In [1]: import numpy as np

In [2]: np.set_printoptions(precision=1, suppress=True, linewidth=140, sign=" ")

In [3]: X = np.loadtxt("layer19.csv", delimiter=",")

In [4]: X
Out[4]: 
array([[ 1.,  1.,  1.,  1., -1., -1., -1., -1.],
       [ 1.,  1., -1., -1., -1., -1.,  1.,  1.],
       [ 1., -1.,  1., -1.,  1., -1.,  1., -1.]])

In [5]: Y = np.array([[1, -1], [0, 1], [1, 0], [0, -2], [-2, -2], [0, 0], [0, 1], [2, -2]])

In [6]: np.einsum("ij->j", X)
Out[6]: array([ 3.,  1.,  1., -1., -1., -3.,  1., -1.])

In [7]: np.einsum("ij,ij->i", X, X)
Out[7]: array([ 8.,  8.,  8.])

In [8]: Y.T @ X.T
Out[8]: 
array([[ 2.,  4., -2.],
       [ 1.,  3.,  1.]])

In [9]: np.linalg.matrix_rank(np.vstack([X, Y.T]))
Out[9]: np.int64(5)

In [10]: X @ Y
Out[10]: 
array([[ 2.,  1.],
       [ 4.,  3.],
       [-2.,  1.]])

In [11]: r0 = np.array([-1, -1, 0, -2]) + 0.5

In [12]: W0 = np.outer(r0, r0) / (r0 @ r0)

In [13]: print(W0)
[[ 0.1  0.1 -0.1  0.2]
 [ 0.1  0.1 -0.1  0.2]
 [-0.1 -0.1  0.1 -0.2]
 [ 0.2  0.2 -0.2  0.8]]

In [14]: ev, V = np.linalg.eigh(W0)

In [15]: np.unique(ev.round(6) + 0, return_counts=True)[1]
Out[15]: array([ 3,  1])

In [16]: np.round(V.T @ W0 @ V, 1) + 0
Out[16]: 
array([[ 0.,  0.,  0.,  0.],
       [ 0.,  0.,  0.,  0.],
       [ 0.,  0.,  0.,  0.],
       [ 0.,  0.,  0.,  1.]])

In [17]: print(np.abs(V[:, -1]))
[ 0.3  0.3  0.3  0.9]

In [18]: arr = np.load("m.npy")

In [19]: arr
Out[19]: 
array([[ 4.,  1.,  1.],
       [ 1.,  4.,  1.],
       [ 1.,  1.,  4.]])

In [20]: print(round(np.linalg.det(arr), 1))
54.0

In [21]: (arr + arr.T) / 2
Out[21]: 
array([[ 4.,  1.,  1.],
       [ 1.,  4.,  1.],
       [ 1.,  1.,  4.]])

In [22]: print((arr - arr.T) / 2)
[[ 0.  0.  0.]
 [ 0.  0.  0.]
 [ 0.  0.  0.]]

In [23]: ev, V = np.linalg.eig(arr)

In [24]: print(np.sort(np.linalg.eigvals(arr.T)))
[ 3.  3.  6.]

In [25]: ev
Out[25]: array([ 3.,  6.,  3.])

In [26]: print(np.round(arr @ V[:, 0] - ev[0] * V[:, 0], 1) + 0)
[ 0.  0.  0.]

In [27]: K = np.load("sample3.npy")

In [28]: K
Out[28]: 
array([[-0.5, -0.1,  0.6,  0.9],
       [ 1.2, -0.6,  0.6,  1.1],
       [-1.2, -1.3,  1.2,  1.3],
       [-1. , -1.4,  1.4,  1.1]])

In [29]: Y = np.linalg.inv(K)

In [30]: np.linalg.det(K) * Y
Out[30]: 
array([[-0.1,  0.3, -0.4,  0.3],
       [ 1.1, -0.2, -1. ,  0.5],
       [ 0.9, -0.1, -2.2,  2.1],
       [ 0.2,  0.2,  1.1, -1.2]])

In [31]: print(round(float(np.linalg.slogdet(K)[0]), 1))
1.0

In [32]: round(np.linalg.det(K) * np.linalg.det(Y), 1)
Out[32]: np.float64(1.0)

In [33]: np.allclose(Y, K.T)
Out[33]: False

In [34]: (np.abs(Y) > 1e-9).astype(int)
Out[34]: 
array([[ 1,  1,  1,  1],
       [ 1,  1,  1,  1],
       [ 1,  1,  1,  1],
       [ 1,  1,  1,  1]])

In [35]: Uu, sigma, Vh = np.linalg.svd(K, full_matrices=False)

In [36]: sigma
Out[36]: array([ 3.7,  1.7,  0.6,  0.2])

In [37]: np.round(Uu.T @ K @ Vh.T, 1) + 0
Out[37]: 
array([[ 3.7,  0. ,  0. ,  0. ],
       [ 0. ,  1.7,  0. ,  0. ],
       [ 0. ,  0. ,  0.6,  0. ],
       [ 0. ,  0. ,  0. ,  0.2]])

In [38]: np.round(Uu.T @ Uu, 1) + 0
Out[38]: 
array([[ 1.,  0.,  0.,  0.],
       [ 0.,  1.,  0.,  0.],
       [ 0.,  0.,  1.,  0.],
       [ 0.,  0.,  0.,  1.]])

In [39]: np.abs(Vh[0])
Out[39]: array([ 0.4,  0.5,  0.5,  0.6])

In [40]: (sigma > 1e-8).sum()
Out[40]: np.int64(4)

In [41]: np.allclose(Uu * sigma @ Vh, K)
Out[41]: True

In [42]: np.round(sigma / sigma[0], 1) + 0
Out[42]: array([ 1. ,  0.5,  0.2,  0. ])

In [43]: rng = np.random.default_rng(66)

In [44]: Y = K + rng.integers(-2, 3, (4, 3)) @ rng.integers(-2, 3, (3, 4))

In [45]: print(Y)
[[ 3.5 -5.1  5.6  4.9]
 [ 0.2 -4.6  4.6  3.1]
 [ 5.8 -1.3  1.2  3.3]
 [ 7.   0.6 -0.6  5.1]]

In [46]: np.round(np.linalg.svd(Y - K, compute_uv=False), 1) + 0
Out[46]: array([ 12.7,   9.7,   1.6,   0. ])

In [47]: np.linalg.matrix_rank(Y - K, tol=1e-8)
Out[47]: np.int64(3)

In [48]: G = K.T @ K

In [49]: np.linalg.matrix_rank(G)
Out[49]: np.int64(4)

In [50]: round(np.trace(G), 1), round(float((K ** 2).sum()), 1)
Out[50]: (np.float64(17.2), 17.2)

In [51]: np.diag(G)
Out[51]: array([ 4.1,  4. ,  4.1,  4.9])

In [52]: np.round(np.linalg.eigvalsh(G)[::-1], 1) + 0
Out[52]: array([ 13.9,   2.8,   0.4,   0. ])

In [53]: F = np.loadtxt("a.csv", delimiter=",")

In [54]: F
Out[54]: 
array([[-0.5, -3.2, -0.8],
       [-0.6,  1.6,  1. ],
       [ 0.6,  0. , -0.9],
       [-1.1, -0.7, -0.6],
       [-0.6,  1.4,  0.5],
       [-0.6, -1. ,  0.8],
       [-0.9,  0.9, -0.1],
       [ 1.5,  1.2,  0. ],
       [-2.8,  1.5, -1.5],
       [-0.3, -1. , -1.4],
       [-0.8, -0.7,  1.1]])

In [55]: t = np.radians(45)

In [56]: r_ = np.eye(3)

In [57]: r_[1, 1] = r_[2, 2] = np.cos(t)

In [58]: r_[1, 2], r_[2, 1] = -np.sin(t), np.sin(t)

In [59]: r_
Out[59]: 
array([[ 1. ,  0. ,  0. ],
       [ 0. ,  0.7, -0.7],
       [ 0. ,  0.7,  0.7]])

In [60]: Y = F @ r_.T

In [61]: np.linalg.svd(F, compute_uv=False), np.linalg.svd(Y, compute_uv=False)
Out[61]: (array([ 4.8,  4. ,  2.7]), array([ 4.8,  4. ,  2.7]))

In [62]: Y.round(1) + 0
Out[62]: 
array([[-0.5, -1.7, -2.8],
       [-0.6,  0.4,  1.8],
       [ 0.6,  0.6, -0.6],
       [-1.1, -0.1, -0.9],
       [-0.6,  0.6,  1.3],
       [-0.6, -1.3, -0.1],
       [-0.9,  0.7,  0.6],
       [ 1.5,  0.8,  0.8],
       [-2.8,  2.1,  0. ],
       [-0.3,  0.3, -1.7],
       [-0.8, -1.3,  0.3]])

In [63]: np.abs(Y - F).max(axis=0)
Out[63]: array([ 0. ,  1.5,  2. ])

In [64]: round(np.linalg.det(r_), 1), round(np.trace(r_), 1)
Out[64]: (np.float64(1.0), np.float64(2.4))

In [65]: print(np.allclose(np.linalg.norm(F, axis=1), np.linalg.norm(Y, axis=1)))
True

In [66]: m1 = np.load("w.npy")

In [67]: print(m1)
[[ 2  1  0]
 [ 2  1  0]
 [ 0  0  0]
 [ 0  2  2]
 [ 0  0  0]
 [ 2  1  0]
 [ 0  0  0]
 [ 0  0  0]
 [ 0  0  0]
 [ 2  1  0]
 [ 2  2  0]
 [ 2  1  0]
 [ 4  5  2]
 [ 0  0  0]
 [ 2  2  0]
 [ 2  3  2]
 [ 0  0  0]
 [ 0  0  0]
 [ 2  2  0]]

In [68]: O, r_ = np.linalg.qr(m1)

In [69]: print(np.allclose(r_.T @ r_, m1.T @ m1))
True

In [70]: np.trace(O @ O.T)
Out[70]: np.float64(3.0)

In [71]: np.round(O @ r_, 1) + 0
Out[71]: 
array([[ 2.,  1.,  0.],
       [ 2.,  1.,  0.],
       [ 0.,  0.,  0.],
       [ 0.,  2.,  2.],
       [ 0.,  0.,  0.],
       [ 2.,  1.,  0.],
       [ 0.,  0.,  0.],
       [ 0.,  0.,  0.],
       [ 0.,  0.,  0.],
       [ 2.,  1.,  0.],
       [ 2.,  2.,  0.],
       [ 2.,  1.,  0.],
       [ 4.,  5.,  2.],
       [ 0.,  0.,  0.],
       [ 2.,  2.,  0.],
       [ 2.,  3.,  2.],
       [ 0.,  0.,  0.],
       [ 0.,  0.,  0.],
       [ 2.,  2.,  0.]])

In [72]: O.round(1) + 0
Out[72]: 
array([[-0.3, -0.3, -0.2],
       [-0.3, -0.3, -0.2],
       [ 0. ,  0. ,  0. ],
       [ 0. ,  0.6, -0.2],
       [ 0. ,  0. ,  0. ],
       [-0.3, -0.3, -0.2],
       [ 0. ,  0. ,  0. ],
       [ 0. ,  0. ,  0. ],
       [ 0. ,  0. ,  0. ],
       [-0.3, -0.3, -0.2],
       [-0.3,  0. ,  0.4],
       [-0.3, -0.3, -0.2],
       [-0.6,  0.4,  0. ],
       [ 0. ,  0. ,  0. ],
       [-0.3,  0. ,  0.4],
       [-0.3,  0.4, -0.4],
       [ 0. ,  0. ,  0. ],
       [ 0. ,  0. ,  0. ],
       [-0.3,  0. ,  0.4]])

In [73]: O.shape, r_.shape
Out[73]: ((19, 3), (3, 3))

In [74]: feats = np.array([[0, 1, -2], [-1, 0, -3], [2, 3, 0]])

In [75]: rank = np.linalg.matrix_rank(feats)

In [76]: rank
Out[76]: np.int64(2)

In [77]: ns = np.linalg.svd(feats)[2][rank:].T

In [78]: print(np.allclose(feats @ ns, 0))
True

In [79]: np.linalg.matrix_rank(feats.T @ feats), np.linalg.matrix_rank(feats @ feats.T)
Out[79]: (np.int64(2), np.int64(2))

In [80]: ns.shape
Out[80]: (3, 1)

In [81]: ns @ ns.T
Out[81]: 
array([[ 0.6, -0.4, -0.2],
       [-0.4,  0.3,  0.1],
       [-0.2,  0.1,  0.1]])

In [82]: ns[:, 0] / ns[np.abs(ns[:, 0]).round(6).argmax(), 0]
Out[82]: array([ 1. , -0.7, -0.3])

In [83]: np.round(feats @ ns, 1) + 0
Out[83]: 
array([[ 0.],
       [ 0.],
       [ 0.]])

In [84]: [int(np.linalg.matrix_rank(feats[:i])) for i in range(1, len(feats) + 1)]
Out[84]: [1, 2, 2]

In [85]: x0 = np.array([-6, 2, -3])

In [86]: print(np.round(np.linalg.det(feats), 1))
0.0

In [87]: print(np.round(np.linalg.svd(feats, compute_uv=False), 1) + 0)
[ 3.7  3.7  0. ]

In [88]: O = np.linalg.solve(np.eye(3) - feats, np.eye(3) + feats)

In [89]: print(np.round(O @ O.T, 1) + 0)
[[ 1.  0.  0.]
 [ 0.  1.  0.]
 [ 0.  0.  1.]]

In [90]: round(float(np.linalg.det(O)), 1)
Out[90]: 1.0

In [91]: Uu, sigma, Vh = np.linalg.svd(feats)

In [92]: np.argmax(sigma[:-1] / (sigma[1:] + 1e-6)) + 1
Out[92]: np.int64(2)

In [93]: Y = Uu[:, :2] @ np.diag(sigma[:2]) @ Vh[:2]

In [94]: round(np.linalg.norm(feats - Y) / np.linalg.norm(feats), 1)
Out[94]: np.float64(0.0)

In [95]: np.linalg.matrix_rank(feats, rtol=0.1)
Out[95]: np.int64(2)

In [96]: np.round(np.linalg.norm(feats, 2) / np.linalg.norm(feats), 1)
Out[96]: np.float64(0.7)

In [97]: J = np.array([[1, 0, 0, 0], [-1, -3, 2, 1], [2, -1, 0, 3], [1, 2, -2, 0]])

In [98]: Y = J / np.linalg.norm(J, axis=1, keepdims=True)

In [99]: G = Y @ Y.T

In [100]: np.linalg.norm(Y, axis=1)
Out[100]: array([ 1.,  1.,  1.,  1.])

In [101]: labels = rng.permutation(4)

In [102]: labels
Out[102]: array([ 1,  0,  2,  3])

In [103]: Y = J[labels][:, labels]

In [104]: round(float(np.linalg.det(Y)), 1), round(np.linalg.det(J[labels]), 1)
Out[104]: (-4.0, np.float64(4.0))

In [105]: print(np.allclose(Y, J))
False

In [106]: np.diag(Y)
Out[106]: array([-3,  1,  0,  0])

In [107]: x0 = np.array([1, 1, 1, 1])

In [108]: target = J @ x0

In [109]: coef, lr = np.zeros(4), 1 / np.linalg.norm(J, 2) ** 2

In [110]: for i in range(12):
     ...:     coef -= lr * J.T @ (J @ coef - target)
     ...:     if i % 2 == 0: print(i, round(np.linalg.norm(J @ coef - target), 1))
     ...: 
0 2.0
2 0.7
4 0.6
6 0.5
8 0.5
10 0.5

In [111]: round(float(np.linalg.cond(J)), 1)
Out[111]: 18.2

In [112]: coef
Out[112]: array([ 0.9,  0.1, -0.2,  0.8])
